$ python3 -q
>>> import numpy as np
>>> np.set_printoptions(precision=2, suppress=True, linewidth=100, floatmode="fixed")
>>> E = np.load("m.npy")
>>> E
array([[ 1.64, -9.16, -3.65],
       [ 0.76,  9.90, -1.20],
       [ 9.17,  3.97, -0.26],
       [ 7.04,  3.55, -6.15],
       [ 2.45, -8.17,  5.22],
       [ 3.18, -0.95, -9.43],
       [-1.57,  7.29,  6.67],
       [ 3.81,  8.86, -2.65],
       [-8.18, -4.95,  2.93],
       [-4.55, -3.57,  8.16],
       [-5.75, -5.95, -5.61],
       [ 5.50,  7.89,  2.75],
       [-2.65, -7.97,  5.42],
       [-2.26,  9.03, -3.66],
       [ 6.60,  7.25, -1.96],
       [-0.29,  3.05, -9.52]])
>>> proj = E @ np.linalg.solve(E.T @ E, E.T)
>>> np.allclose(proj @ proj, proj)
True
>>> np.linalg.matrix_rank(np.eye(16) - proj)
np.int64(13)
>>> arr = np.loadtxt("x.csv", delimiter=",")
>>> arr
array([[ 1.00, -2.00],
       [ 0.00, -3.00]])
>>> # column 1 is much longer than the rest
>>> np.diff(arr, axis=0)
array([[-1.00, -1.00]])
>>> round(float(np.linalg.norm(arr)), 2)
3.74
>>> arr - arr[0]
array([[ 0.00,  0.00],
       [-1.00, -1.00]])
>>> np.count_nonzero(arr)
np.int64(3)
>>> arr.sum(axis=0)
array([ 1.00, -5.00])
>>> np.zeros(2, 2)
Traceback (most recent call last):
  File "<python-input-15>", line 1, in <module>
    np.zeros(2, 2)
    ~~~~~~~~^^^^^^
TypeError: Cannot interpret '2' as a data type
>>> np.linalg.matrix_rank(arr)
np.int64(2)
>>> arr.mean(axis=0)
array([ 0.50, -2.50])
>>> arr.sum(axis=1)
array([-1.00, -3.00])
>>> arr.shape
(2, 2)
>>> np.abs(arr).max()
np.float64(3.0)
>>> np.unravel_index(np.abs(arr).argmax(), arr.shape)
(np.int64(1), np.int64(1))
>>> X = np.load("a.npy")
>>> X
array([[ 1.22,  1.73, -0.45],
       [-1.39, -1.51,  0.35],
       [ 2.22,  2.92, -0.70],
       [ 0.09,  0.34,  0.14],
       [-3.30, -4.33,  0.90],
       [-3.99, -5.04,  1.35],
       [-3.87, -5.43,  1.21],
       [ 1.54,  1.94, -0.34],
       [-0.03,  0.03, -0.09],
       [-0.95, -1.25,  0.26],
       [-2.22, -3.10,  0.94],
       [ 4.34,  5.66, -1.41],
       [ 1.85,  2.54, -0.66],
       [ 0.60,  0.76, -0.25],
       [ 0.76,  1.06, -0.32],
       [ 0.69,  0.93, -0.36],
       [ 5.48,  7.40, -1.86],
       [ 1.33,  1.40, -0.43],
       [ 3.62,  4.58, -1.14],
       [ 6.38,  8.37, -2.19],
       [ 5.23,  7.02, -1.72],
       [ 3.34,  4.36, -1.05],
       [-2.64, -3.76,  1.00],
       [ 5.86,  8.00, -1.83],
       [ 2.67,  3.50, -0.97],
       [-3.64, -4.84,  1.23],
       [ 0.91,  1.31, -0.32]])
>>> proj = X @ np.linalg.solve(X.T @ X, X.T)
>>> proj @ X[:, 1]
array([ 1.73, -1.51,  2.92,  0.34, -4.33, -5.04, -5.43,  1.94,  0.03, -1.25, -3.10,  5.66,  2.54,
        0.76,  1.06,  0.93,  7.40,  1.40,  4.58,  8.37,  7.02,  4.36, -3.76,  8.00,  3.50, -4.84,
        1.31])
>>> np.round(np.linalg.eigvalsh(proj), 2) + 0
array([0.00, 0.00, 0.00, 0.00, 0.00, 0.00, 0.00, 0.00, 0.00, 0.00, 0.00, 0.00, 0.00, 0.00, 0.00,
       0.00, 0.00, 0.00, 0.00, 0.00, 0.00, 0.00, 0.00, 0.00, 1.00, 1.00, 1.00])
>>> np.allclose(proj @ proj, proj)
True
>>> other = np.c_[X[:, :2] @ np.array([[-5, -9], [7, 2]]), np.array([2, 0, 2, 1, 1, 2, 2, 3, 1, 2, 0, 2, 1, 0, 3, 1, 0, 2, 2, 1, 1, 3, 3, 1, 2, 3, 1])]
>>> other
array([[  6.01,  -7.52,   2.00],
       [ -3.62,   9.49,   0.00],
       [  9.34, -14.14,   2.00],
       [  1.93,  -0.13,   1.00],
       [-13.81,  21.04,   1.00],
       [-15.33,  25.83,   2.00],
       [-18.66,  23.97,   2.00],
       [  5.88,  -9.98,   3.00],
       [  0.36,   0.33,   1.00],
       [ -4.00,   6.05,   2.00],
       [-10.60,  13.78,   0.00],
       [ 17.92, -27.74,   2.00],
       [  8.53, -11.57,   1.00],
       [  2.32,  -3.88,   0.00],
       [  3.62,  -4.72,   3.00],
       [  3.06,  -4.35,   1.00],
       [ 24.40, -34.52,   0.00],
       [  3.15,  -9.17,   2.00],
       [ 13.96, -23.42,   2.00],
       [ 26.69, -40.68,   1.00],
       [ 22.99, -33.03,   1.00],
       [ 13.82, -21.34,   3.00],
       [-13.12,  16.24,   3.00],
       [ 26.70, -36.74,   1.00],
       [ 11.15, -17.03,   2.00],
       [-15.68,  23.08,   3.00],
       [  4.62,  -5.57,   1.00]])
>>> np.round(np.linalg.lstsq(X, other[:, 0])[0], 2) + 0
array([-5.00,  7.00,  0.00])
>>> arr @ arr
array([[1.00, 4.00],
       [0.00, 9.00]])
>>> np.linalg.matrix_power(arr - np.diag(np.diag(arr)), 2)
array([[0.00, 0.00],
       [0.00, 0.00]])
>>> np.sort(np.linalg.eigvals(arr))
array([-3.00,  1.00])
>>> np.linalg.matrix_rank(arr - arr[0, 0] * np.eye(2))
np.int64(1)
>>> np.prod(np.diag(arr)), round(float(np.linalg.det(arr)), 2)
(np.float64(-3.0), -3.0)
>>> round(float(X[12] @ X[3]), 2)
0.94
>>> np.linalg.norm(X, axis=0)
array([16.39, 21.80,  5.42])
>>> round(float(np.linalg.norm(X, "nuc")), 2)
28.8
>>> M = np.load("arr.npy")
>>> M
array([[ -4, -12,  -8],
       [ -6, -18, -12]])
>>> C2 = M.T @ M
>>> np.round(np.linalg.svd(M, compute_uv=False) ** 2, 2) + 0
array([728.00,   0.00])
>>> np.linalg.matrix_rank(C2)
np.int64(1)
>>> np.allclose(C2, C2.T)
True
>>> C2
array([[ 52, 156, 104],
       [156, 468, 312],
       [104, 312, 208]])
>>> Uu, sv, Vt = np.linalg.svd(M)
>>> sv.round(2) + 0
array([26.98,  0.00])
>>> np.argmax(sv[:-1] / (sv[1:] + 1e-6)) + 1
np.int64(1)
>>> other = Uu[:, :1] @ np.diag(sv[:1]) @ Vt[:1]
>>> round(np.linalg.norm(M - other) / np.linalg.norm(M), 2)
np.float64(0.0)
>>> round(np.linalg.norm(M - other, 2), 2), np.round(sv[1], 2)
(np.float64(0.0), np.float64(0.0))
>>> np.linalg.matrix_rank(M, rtol=0.05)
np.int64(1)
>>> F = np.load("block14.npy")
>>> F
array([[-4,  2,  2],
       [-2,  1,  1],
       [-4,  2,  1]])
>>> np.unique(F.round(6), axis=0).shape
(3, 3)
>>> np.allclose(F[:-1].T @ np.linalg.lstsq(F[:-1].T, F[-1])[0], F[-1])
False
>>> np.linalg.lstsq(F[:-1].T, F[-1])[2]
np.int32(1)
>>> np.abs(np.diag(np.linalg.qr(F)[1])) > 1e-9
array([ True, False,  True])
>>> F @ np.linalg.pinv(F) @ F
array([[-4.00,  2.00,  2.00],
       [-2.00,  1.00,  1.00],
       [-4.00,  2.00,  1.00]])
>>> round(float(np.trace(np.linalg.pinv(F) @ F)), 2)
2.0
>>> Uu, sv, Vt = np.linalg.svd(F)
>>> np.argmax(sv[:-1] / (sv[1:] + 1e-6)) + 1
np.int64(2)
>>> sv.round(2) + 0
array([7.11, 0.70, 0.00])
>>> other = Uu[:, :2] @ np.diag(sv[:2]) @ Vt[:2]
>>> round(float(np.abs(F - other).max()), 2)
0.0
>>> round(float(np.linalg.norm(F - other, 2)), 2), round(sv[2], 2)
(0.0, np.float64(0.0))
>>> other
array([[-4.00,  2.00,  2.00],
       [-2.00,  1.00,  1.00],
       [-4.00,  2.00,  1.00]])
>>> mat = np.load("mat.npy")
>>> mat
array([[ 0.05,  0.00, -2.00],
       [-1.00, -1.95,  2.00],
       [ 0.00,  0.00, -1.95]])
>>> vec = np.array([2, 0, 1])
>>> h1 = np.maximum(mat @ vec, 0)
>>> mat * (h1 > 1e-9)[:, None]
array([[ 0.00,  0.00, -0.00],
       [-0.00, -0.00,  0.00],
       [ 0.00,  0.00, -0.00]])
>>> np.tanh(mat @ vec)
array([-0.96,  0.00, -0.96])
>>> np.maximum(mat @ (3 * vec), 0)
array([0.00, 0.00, 0.00])
>>> np.flatnonzero(h1 > 1e-9)
array([], dtype=int64)
>>> np.maximum(mat @ vec, 0) - np.maximum(-mat @ vec, 0)
array([-1.90,  0.00, -1.95])
>>> np.linalg.cond(mat) > 100
np.True_
>>> round(float(np.linalg.norm(mat, 2) / np.linalg.norm(mat)), 2)
0.92
>>> [round(float(x), 2) for x in np.linalg.svd(mat, compute_uv=False)[:3]]
[3.73, 1.63, 0.03]
>>> Uu, sv = np.linalg.svd(mat)
Traceback (most recent call last):
  File "<python-input-80>", line 1, in <module>
    Uu, sv = np.linalg.svd(mat)
    ^^^^^^
ValueError: too many values to unpack (expected 2)
>>> Uu, sv, Vt = np.linalg.svd(mat, full_matrices=False)
>>> np.round(Vt @ Vt.T, 2) + 0
array([[1.00, 0.00, 0.00],
       [0.00, 1.00, 0.00],
       [0.00, 0.00, 1.00]])
>>> np.round(Uu.T @ Uu, 2) + 0
array([[1.00, 0.00, 0.00],
       [0.00, 1.00, 0.00],
       [0.00, 0.00, 1.00]])
>>> np.cumsum(sv ** 2) / np.sum(sv ** 2)
array([0.84, 1.00, 1.00])
>>> np.allclose(Uu * sv @ Vt, mat)
True
>>> (sv > 1e-8).sum()
np.int64(3)
>>> q, vecs = np.linalg.qr(mat[:, :1])[0], np.linalg.qr(mat[:, 1:])[0]
>>> sv = np.linalg.svd(q.T @ vecs, compute_uv=False)
>>> np.round(np.linalg.norm(q @ q.T - vecs @ vecs.T, 2), 2)
np.float64(1.0)
>>> (sv > 0.9).sum()
np.int64(1)
>>> np.degrees(np.arccos(sv.clip(0, 1)))
array([2.00])
>>> q, _ = np.linalg.qr(np.array([[-0.5, -0.2, -1.1], [-1.8, 2.0, 0.0], [0.3, 0.8, 1.4]]))
>>> J = -2 * q
>>> J
array([[ 0.53, -1.00, -1.65],
       [ 1.90,  0.55,  0.27],
       [-0.32,  1.64, -1.10]])
>>> np.round(J @ J.T, 2) + 0
array([[4.00, 0.00, 0.00],
       [0.00, 4.00, 0.00],
       [0.00, 0.00, 4.00]])
>>> np.linalg.svd(J, compute_uv=False)
array([2.00, 2.00, 2.00])
>>> np.linalg.pinv(J)
array([[ 0.13,  0.48, -0.08],
       [-0.25,  0.14,  0.41],
       [-0.41,  0.07, -0.27]])
>>> np.linalg.norm(J, axis=0)
array([2.00, 2.00, 2.00])
